% ipython --no-banner

In [1]: import numpy as np

In [2]: np.set_printoptions(precision=3, suppress=True, linewidth=140)

In [3]: rnd = lambda a: np.round(a, 3) + 0

In [4]: J = np.load("out11.npy")

In [5]: print(J)
[[0 0 0 0 0 1 0 0 0 0]
 [0 0 0 0 0 1 0 0 0 0]
 [0 0 0 0 1 0 1 1 0 1]
 [0 0 0 0 1 0 1 1 1 1]
 [0 0 1 1 0 0 0 1 0 1]
 [1 1 0 0 0 0 0 0 0 0]
 [0 0 1 1 0 0 0 1 1 0]
 [0 0 1 1 1 0 1 0 0 1]
 [0 0 0 1 0 0 1 0 0 1]
 [0 0 1 1 1 0 0 1 1 0]]

In [6]: # null space of dimension 1

In [7]: G = J.T @ J

In [8]: print((J @ J.T).shape)
(10, 10)

In [9]: print(np.allclose(G, G.T))
True

In [10]: print(rnd(np.linalg.svd(J, compute_uv=False) ** 2))
[19.234  5.271  3.148  2.     2.     1.263  0.855  0.153  0.076  0.   ]

In [11]: print(np.diag(G))
[1 1 4 5 4 2 4 5 3 5]

In [12]: print(G)
[[1 1 0 0 0 0 0 0 0 0]
 [1 1 0 0 0 0 0 0 0 0]
 [0 0 4 4 2 0 1 3 2 2]
 [0 0 4 5 2 0 2 3 2 3]
 [0 0 2 2 4 0 3 3 2 3]
 [0 0 0 0 0 2 0 0 0 0]
 [0 0 1 2 3 0 4 2 1 4]
 [0 0 3 3 3 0 2 5 3 3]
 [0 0 2 2 2 0 1 3 3 1]
 [0 0 2 3 3 0 4 3 1 5]]

In [13]: print(np.linalg.matrix_rank(G))
9

In [14]: r = np.linalg.matrix_rank(J)

In [15]: print(r)
9

In [16]: N = np.linalg.svd(J)[2][r:].T

In [17]: print([int(np.linalg.matrix_rank(J[:i])) for i in range(1, len(J) + 1)])
[1, 1, 2, 3, 4, 5, 6, 7, 8, 9]

In [18]: print([int(np.linalg.matrix_rank(J[:, :j + 1])) for j in range(10)])
[1, 1, 2, 3, 4, 5, 6, 7, 8, 9]

In [19]: print(rnd(N @ N.T))
[[ 0.5 -0.5  0.   0.   0.   0.   0.   0.   0.   0. ]
 [-0.5  0.5  0.   0.   0.   0.   0.   0.   0.   0. ]
 [ 0.   0.   0.   0.   0.   0.   0.   0.   0.   0. ]
 [ 0.   0.   0.   0.   0.   0.   0.   0.   0.   0. ]
 [ 0.   0.   0.   0.   0.   0.   0.   0.   0.   0. ]
 [ 0.   0.   0.   0.   0.   0.   0.   0.   0.   0. ]
 [ 0.   0.   0.   0.   0.   0.   0.   0.   0.   0. ]
 [ 0.   0.   0.   0.   0.   0.   0.   0.   0.   0. ]
 [ 0.   0.   0.   0.   0.   0.   0.   0.   0.   0. ]
 [ 0.   0.   0.   0.   0.   0.   0.   0.   0.   0. ]]

In [20]: w, V = np.linalg.eigh(J)

In [21]: vec = np.array([1, 3, 2, 3, 2, -1, 1, 3, 0, -3])

In [22]: print(np.abs(J).sum(axis=1).max(), rnd(np.abs(w).max()))
5 4.386

In [23]: Uu, sig, Vt = np.linalg.svd(J)

In [24]: print(np.argmax(sig[:-1] / (sig[1:] + 1e-6)) + 1)
9

In [25]: B = Uu[:, :9] @ np.diag(sig[:9]) @ Vt[:9]

In [26]: print(rnd(np.linalg.norm(J - B) / np.linalg.norm(J)))
0.0

In [27]: print(rnd(np.linalg.norm(J - B, 2)), sig[9])
0.0 -0.0

In [28]: print(np.linalg.matrix_rank(B))
9

In [29]: print(rnd(np.linalg.det(J)))
0.0

In [30]: print(np.allclose(J @ J.T, J.T @ J))
True

In [31]: print(J @ J)
[[1 1 0 0 0 0 0 0 0 0]
 [1 1 0 0 0 0 0 0 0 0]
 [0 0 4 4 2 0 1 3 2 2]
 [0 0 4 5 2 0 2 3 2 3]
 [0 0 2 2 4 0 3 3 2 3]
 [0 0 0 0 0 2 0 0 0 0]
 [0 0 1 2 3 0 4 2 1 4]
 [0 0 3 3 3 0 2 5 3 3]
 [0 0 2 2 2 0 1 3 3 1]
 [0 0 2 3 3 0 4 3 1 5]]

In [32]: print(np.trace(J))
0

In [33]: print(rnd(np.sort(np.abs(np.linalg.eigvals(J)))))
[0.    0.275 0.391 0.925 1.124 1.414 1.414 1.774 2.296 4.386]

In [34]: print(rnd(np.abs(np.linalg.eigvals(J)).max()))
4.386

In [35]: W0 = np.array([[-2, 0, 3], [3, -2, 0], [0, 3, -2]])

In [36]: print(W0 @ (-1.0) ** np.arange(3))
[ 1.  5. -5.]

In [37]: print(rnd(np.fft.fft(W0[0])))
[ 1. +0.j    -3.5+2.598j -3.5-2.598j]

In [38]: B = np.array([[-3, 3, 0], [1, -2, -2], [1, 0, -2]])

In [39]: print(np.einsum("ik,kj->ji", W0, B))
[[  9 -11   1]
 [ -6  13  -6]
 [ -6   4  -2]]

In [40]: print(np.linalg.matrix_rank(W0 @ B))
3

In [41]: E = np.loadtxt("arr.csv", delimiter=",")

In [42]: print(E)
[[ 3. -9.  6.  5.  3. -8. -6.]
 [ 5.  9.  0. -7.  3. -9.  1.]
 [ 7. -1. -4.  1. -2. -1.  1.]
 [ 2. -8.  9.  0.  3.  1. -1.]
 [-9.  5. -5.  5. -6.  5.  6.]
 [-5. -3.  9.  2.  0.  1. -7.]
 [-1.  2. -7.  2. -5. -2.  4.]]

In [43]: vec = np.array([3, 3, 0, 0, 3, 2, 2])

In [44]: target = E @ vec

In [45]: coef, lr = np.zeros(7), 1 / np.linalg.norm(E, 2) ** 2

In [46]: for i in range(30):
    ...:     coef -= lr * E.T @ (E @ coef - target)
    ...:     if i % 10 == 0: print(i, round(np.linalg.norm(E @ coef - target), 3))
    ...: 
0 34.028
10 9.966
20 7.358

In [47]: print(rnd(coef))
[ 2.092  1.585 -0.447 -2.25   1.347  1.323  1.68 ]

In [48]: feats = np.load("mat.npy")

In [49]: print(feats)
[[ 1  3  0 -1 -3  1 -3]
 [ 3  1 -2  3  9 -3  3]
 [-1  2  1 -3 -9  2 -2]
 [-3 -3  2  1  3 -2  2]
 [ 2  3  2 -1 -3  3 -3]]

In [50]: vec = np.array([6, -8, -8, 9, -1, 5, 9])

In [51]: h = np.maximum(feats @ vec, 0)

In [52]: print(np.flatnonzero(h > 1e-9))
[1 3]

In [53]: print(rnd(np.tanh(feats @ vec)))
[-1.     1.    -1.     0.999 -1.   ]

In [54]: print(feats.T @ h)
[ 156   44 -104  172  516 -176  176]

In [55]: print(np.maximum(feats @ vec, 0) - np.maximum(-feats @ vec, 0))
[-46  56 -56   4 -46]

In [56]: def softmax(z):
    ...:     e = np.exp(z - z.max(axis=-1, keepdims=True))
    ...:     return e / e.sum(axis=-1, keepdims=True)
    ...: 

In [57]: print(rnd(softmax(feats[4])))
[0.133 0.362 0.133 0.007 0.001 0.362 0.001]

In [58]: S = feats @ feats.T / np.sqrt(7)

In [59]: print(rnd(softmax(S)[4] @ feats))
[-0.266  2.245  1.24  -2.509 -7.528  2.24  -2.245]

In [60]: print(rnd(softmax(S + np.triu(np.full(S.shape, -np.inf), 1))))
[[1.    0.    0.    0.    0.   ]
 [0.    1.    0.    0.    0.   ]
 [0.    0.    1.    0.    0.   ]
 [0.    0.005 0.    0.995 0.   ]
 [0.003 0.    0.755 0.    0.243]]

In [61]: print(rnd(softmax(S)))
[[0.007 0.    0.971 0.    0.022]
 [0.    1.    0.    0.    0.   ]
 [0.    0.    1.    0.    0.   ]
 [0.    0.005 0.    0.995 0.   ]
 [0.003 0.    0.755 0.    0.243]]

In [62]: r0, g = feats[1], feats[0]

In [63]: print(r0 @ g)
-36

In [64]: print(r0 @ r0)
122

In [65]: p = (r0 @ g) / (r0 @ r0) * r0

In [66]: print((g - p) @ r0)
0.0
